>>> import numpy as np
>>> from numpy import linalg as LA
>>> np.set_printoptions(precision=2, suppress=True, linewidth=100, sign=" ")
>>> W0 = np.load("dump.npy")
>>> W0
array([[ 0.5 ,  0.  ,  0.  ,  0.5 ,  0.  ],
       [ 0.  ,  0.67,  0.  ,  0.33,  0.  ],
       [ 0.  ,  0.  ,  0.5 ,  0.5 ,  0.  ],
       [ 0.  ,  0.  ,  0.25,  0.5 ,  0.25],
       [ 0.  ,  0.  ,  0.  ,  0.  ,  1.  ]])
>>> proj = np.triu(np.array([[-3, 0, 1, 0, 2],
...     [0, -1, -3, 0, 2],
...     [0, -2, 1, 1, 2],
...     [-1, 2, 1, -2, -3],
...     [0, -1, 3, -1, 1]]), 1) + np.eye(5)
>>> B = proj @ W0 @ LA.inv(proj)
>>> LA.matrix_rank(B)
np.int64(5)
>>> B
array([[ 0.5 ,  0.  ,  0.  ,  1.  ,  4.  ],
       [ 0.  ,  0.67,  0.51, -1.68, -5.4 ],
       [ 0.  ,  0.  ,  0.75,  0.25,  1.5 ],
       [ 0.  ,  0.  ,  0.25,  0.25, -2.5 ],
       [ 0.  ,  0.  ,  0.  ,  0.  ,  1.  ]])
>>> np.poly(B)
array([ 1.  , -3.17,  3.8 , -2.11,  0.52, -0.04])
>>> round(float(LA.det(B)), 2)
0.04
>>> u = np.array([0, 4, 4])
>>> np.polyval(u, B[2])
array([  4.,   4.,   7.,   5.,  10.])
>>> np.correlate(B[2], B[0], "full")
array([ 0.  ,  0.  ,  3.  ,  1.75,  6.25,  1.5 ,  0.38,  0.12,  0.75])
>>> np.convolve(B[2], u)
array([ 0.,  0.,  0.,  3.,  4.,  7.,  6.])
>>> np.cross(B[2, :3], B[0, :3])
array([ 0.  ,  0.38,  0.  ])
>>> rng = np.random.default_rng(111270)
>>> idx = rng.permutation(5)
>>> idx
array([ 0,  4,  3,  1,  2])
>>> B = W0[idx][:, idx]
>>> round(LA.det(B), 2), round(LA.det(W0[idx]), 2)
(np.float64(0.04), np.float64(-0.04))
>>> np.sort(np.abs(LA.eigvals(B)))
array([ 0.15,  0.5 ,  0.67,  0.85,  1.  ])
>>> np.diag(B)
array([ 0.5 ,  1.  ,  0.5 ,  0.67,  0.5 ])
>>> np.allclose(B, W0)
False
>>> B = np.array([[-1, -2, -2, -1], [0, 1, 2, -1], [0, -1, -2, -2], [1, 3, 3, 3]])
>>> A = B - B.T
>>> A
array([[ 0, -2, -2, -2],
       [ 2,  0,  3, -4],
       [ 2, -3,  0, -5],
       [ 2,  4,  5,  0]])
>>> Q = A.astype(float).copy()
>>> for j in range(4):
...     Q[:, j] -= Q[:, :j] @ (Q[:, :j].T @ Q[:, j])
...     Q[:, j] /= LA.norm(Q[:, j])
... 
>>> Q.round(2) + 0
array([[ 0.  , -0.37, -0.58, -0.73],
       [ 0.58, -0.06,  0.65, -0.49],
       [ 0.58, -0.62, -0.21,  0.49],
       [ 0.58,  0.68, -0.44,  0.  ]])
>>> np.round(Q.T @ Q, 2) + 0
array([[ 1.,  0.,  0.,  0.],
       [ 0.,  1.,  0.,  0.],
       [ 0.,  0.,  1.,  0.],
       [ 0.,  0.,  0.,  1.]])
>>> LA.cond(A) > 100
np.False_
>>> vec = np.array([3, 4, 5, 5])
>>> target = A @ vec
>>> b, lr = np.zeros(4), 1 / LA.norm(A, 2) ** 2
>>> for i in range(200):
...     b -= lr * A.T @ (A @ b - target)
...     if i % 50 == 0: print(i, round(LA.norm(A @ b - target), 2))
... 
0 1.68
50 1.36
100 1.1
150 0.89
>>> b
array([ 1.94,  4.63,  4.9 ,  4.29])
>>> B = LA.inv(A)
>>> round(float(LA.slogdet(A)[0]), 2)
1.0
>>> (np.abs(B) > 1e-9).astype(int)
array([[ 0,  1,  1,  1],
       [ 1,  0,  1,  1],
       [ 1,  1,  0,  1],
       [ 1,  1,  1,  0]])
>>> F = np.load("sample2.npy")
>>> F
array([[ 9, -2, -1],
       [-3, 19,  3],
       [-1, -3,  0]])
>>> Q, evecs = LA.qr(F[:, :1])[0], LA.qr(F[:, 1:])[0]
>>> sig = LA.svd(Q.T @ evecs, compute_uv=False)
>>> sig
array([ 0.92])
>>> (sig > 0.9).sum()
np.int64(1)
>>> np.degrees(np.arccos(sig.clip(0, 1)))
array([ 22.6])
>>> M = np.load("w.npy")
>>> M
array([[-3,  0],
       [ 0,  0]])
>>> # triangular
>>> proj = np.triu(np.array([[6, 4], [-4, 7]]), 1) + np.eye(2)
>>> B = proj @ M @ LA.inv(proj)
>>> proj @ M - M @ proj
array([[  0.,  12.],
       [  0.,   0.]])
>>> round(LA.det(B), 2)
np.float64(0.0)
>>> J = np.load("case5.npy")
>>> J
array([[  5.29,  -8.49,   5.08],
       [ -6.96, -20.19,  -3.75],
       [  5.47,  29.16,   3.66],
       [  7.86,  -1.68,   8.46],
       [ -7.46, -42.58,   1.96],
       [  5.82,   9.82,   2.32],
       [ -6.13, -12.43,  -8.62],
       [  5.59, -21.59,  12.57],
       [  6.41,  -2.81,  -2.77],
       [ 14.87,  18.72,   5.94],
       [-17.9 ,  18.35,  -5.95],
       [  2.65,   1.04,   0.52],
       [ -5.52,  14.04,  -9.31],
       [  5.53,  12.08,  -0.99],
       [ -3.72,  10.54,  -2.63],
       [  4.22,   5.36,  -1.09],
       [  7.49, -10.44,  10.84],
       [ -5.07, -13.31,   5.86],
       [ -7.2 ,   7.99,   2.12],
       [-11.69, -25.42,  -0.7 ],
       [  8.2 , -30.43,  13.39],
       [  2.49,  22.66,   4.99],
       [ -0.8 , -25.42,   3.21],
       [  6.14,  -3.6 ,  11.15],
       [ 14.84,  -2.22,  10.9 ],
       [-16.11, -39.35,  -0.66],
       [  2.09,  -4.25,   6.89],
       [  7.66,  36.31,   1.84]])
>>> cen = (J - J.mean(axis=0)) / J.std(axis=0)
>>> np.argwhere(np.abs(cen) > 2)
array([[  4,   1],
       [ 10,   0],
       [ 12,   2],
       [ 25,   0]])
>>> b = LA.lstsq(np.delete(cen, 2, axis=1), cen[:, 2])[0]
>>> np.round(1 - np.var(cen[:, 2] - np.delete(cen, 2, axis=1) @ b), 2)
np.float64(0.54)
>>> b
array([ 0.75, -0.42])
>>> D = LA.norm(J[:, None] - J[None], axis=-1)
>>> D[1].round(6).argsort(kind="stable")[:4]
array([  1,  19,   6,  22])
>>> (D + 1e9 * np.eye(28)).round(6).argmin(axis=1)
array([ 26,  19,  21,  23,  25,  13,   1,  20,  11,  21,  12,  15,  14,   5,  18,  11,   0,   0,
        14,   1,   7,   2,   1,   3,   3,   4,   0,   2])
>>> LA.matrix_rank(D ** 2)
np.int64(5)
>>> D.mean(axis=1).argmax()
np.int64(25)
>>> round(float(LA.det(M)), 2)
0.0
>>> np.sort(LA.eigvals(M).real)
array([-3.,  0.])
>>> M @ M
array([[ 9,  0],
       [ 0,  0]])
>>> gram = np.cov(J, rowvar=False)
>>> np.argwhere(np.triu(np.abs(np.corrcoef(J.T)) > 0.8, 1))
array([], shape=(0, 2), dtype=int64)
>>> LA.eigvalsh(gram)[::-1]
array([ 409.6 ,   86.54,   12.23])
>>> K = np.load("out8.npy")
>>> K
array([[ 0.89,  0.39,  0.23],
       [ 0.21,  0.12, -0.97],
       [ 0.41, -0.91, -0.02]])
>>> # orthonormal columns
>>> Q, evecs = LA.qr(K[:, :2])[0], LA.qr(K[:, 2:])[0]
>>> sig = LA.svd(Q.T @ evecs, compute_uv=False)
>>> np.degrees(np.arccos(sig.clip(0, 1)))
array([ 90.])
>>> evals, evecs = LA.eigh(M)
>>> vec = np.array([-1, 0])
>>> vec @ M @ vec / (vec @ vec), evals[0], evals[-1]
(np.float64(-3.0), np.float64(-3.0), np.float64(0.0))
>>> np.abs(M).sum(axis=1).max(), np.abs(evals).max()
(np.int64(3), np.float64(3.0))
>>> evecs * np.maximum(evals, 0) @ evecs.T
array([[ 0.,  0.],
       [ 0.,  0.]])
>>> LA.eigvalsh(M[1:, 1:])
array([ 0.])
>>> B = LA.inv(K)
>>> LA.inv(B)
array([[ 0.89,  0.39,  0.23],
       [ 0.21,  0.12, -0.97],
       [ 0.41, -0.91, -0.02]])
>>> round(float(LA.cond(K)), 2)
1.0
>>> np.round(K @ B, 2) + 0
array([[ 1.,  0.,  0.],
       [ 0.,  1.,  0.],
       [ 0.,  0.,  1.]])
>>> B
array([[ 0.89,  0.21,  0.41],
       [ 0.39,  0.12, -0.91],
       [ 0.23, -0.97, -0.02]])
>>> (np.abs(B) > 1e-9).astype(int)
array([[ 1,  1,  1],
       [ 1,  1,  1],
       [ 1,  1,  1]])
>>> LA.det(K) * B
array([[-0.89, -0.21, -0.41],
       [-0.39, -0.12,  0.91],
       [-0.23,  0.97,  0.02]])
>>> np.round(LA.det(K) * LA.det(B), 2)
np.float64(1.0)
